$ ipython --no-banner

In [1]: import numpy as np

In [2]: import numpy.linalg as la

In [3]: np.set_printoptions(precision=1, suppress=True, linewidth=120)

In [4]: rd = lambda a: np.round(a, 1) + 0

In [5]: F = np.loadtxt("dump.csv", delimiter=",")

In [6]: print(F)
[[ -2.3  -1.1   8.1   5.    3.9  -3.4  -2.5]
 [ 13.8   6.4  -3.5  -3.1  -5.5   1.   -3.3]
 [  7.   -1.2   7.5  13.1  -5.   -1.9   2.9]
 [ -8.2   3.   23.8  -5.6   0.2  -6.8  -0.7]
 [  2.1 -10.    4.8   5.4  -4.3  -4.7  -8.2]
 [  9.2   3.9   2.6   0.2   0.7  -2.4  -1.6]
 [-11.8  -9.4  -7.6  -7.3   4.   -8.5  10. ]
 [ -0.6  -2.4 -10.7   0.4   4.5  -7.   -8.3]
 [  7.1 -13.5  -5.2   9.   -1.5   3.5 -12.5]
 [ -9.5  11.1   6.    4.6   0.3  12.2 -10.3]
 [ -3.5   6.    7.7  -3.3   0.9   3.    3.5]
 [  5.1   2.8  20.8   9.9  -1.8  -0.6  -9.1]
 [  9.5  -5.8   0.9  -0.8 -12.   -5.   -7.7]
 [ 12.  -15.6   7.4   2.1  -2.6  -2.7 -13.2]
 [ 11.1 -10.6 -14.5  -1.3   2.1   7.1  -3.1]
 [-12.3   2.    0.9   2.8   5.2  -1.1  11.9]
 [-10.4  -9.8  -0.4   2.1   3.5  -5.   -0.3]
 [ -2.1  -9.6 -13.7  -2.9  -2.2   5.3  -5.6]
 [ -8.7   2.7   2.3   4.9  -4.3  -8.7   0.9]]

In [7]: d = la.norm(F[:, None] - F[None], axis=-1)

In [8]: print(np.unravel_index(d.round(6).argmax(), d.shape))
(np.int64(3), np.int64(14))

In [9]: print(d.mean(axis=1).argmax())
3

In [10]: print(la.matrix_rank(d ** 2))
9

In [11]: print(rd(d[:5, :5]))
[[ 0.  25.  16.2 21.  14.5]
 [25.   0.  23.1 36.7 24.6]
 [16.2 23.1  0.  30.5 17.3]
 [21.  36.7 30.5  0.  28.9]
 [14.5 24.6 17.3 28.9  0. ]]

In [12]: print((d + 1e9 * np.eye(19)).round(6).argmin(axis=1))
[18  5  0 10 13  1 16 17  4 10  0  0  4  4 17 10  0 14  0]

In [13]: print(rd(la.norm(F - F.mean(axis=0), axis=1)))
[ 9.1 18.6 16.  26.  11.3 11.4 24.7 15.8 19.5 23.4 14.6 22.6 16.2 21.  23.2 21.  14.5 19.4 14.3]
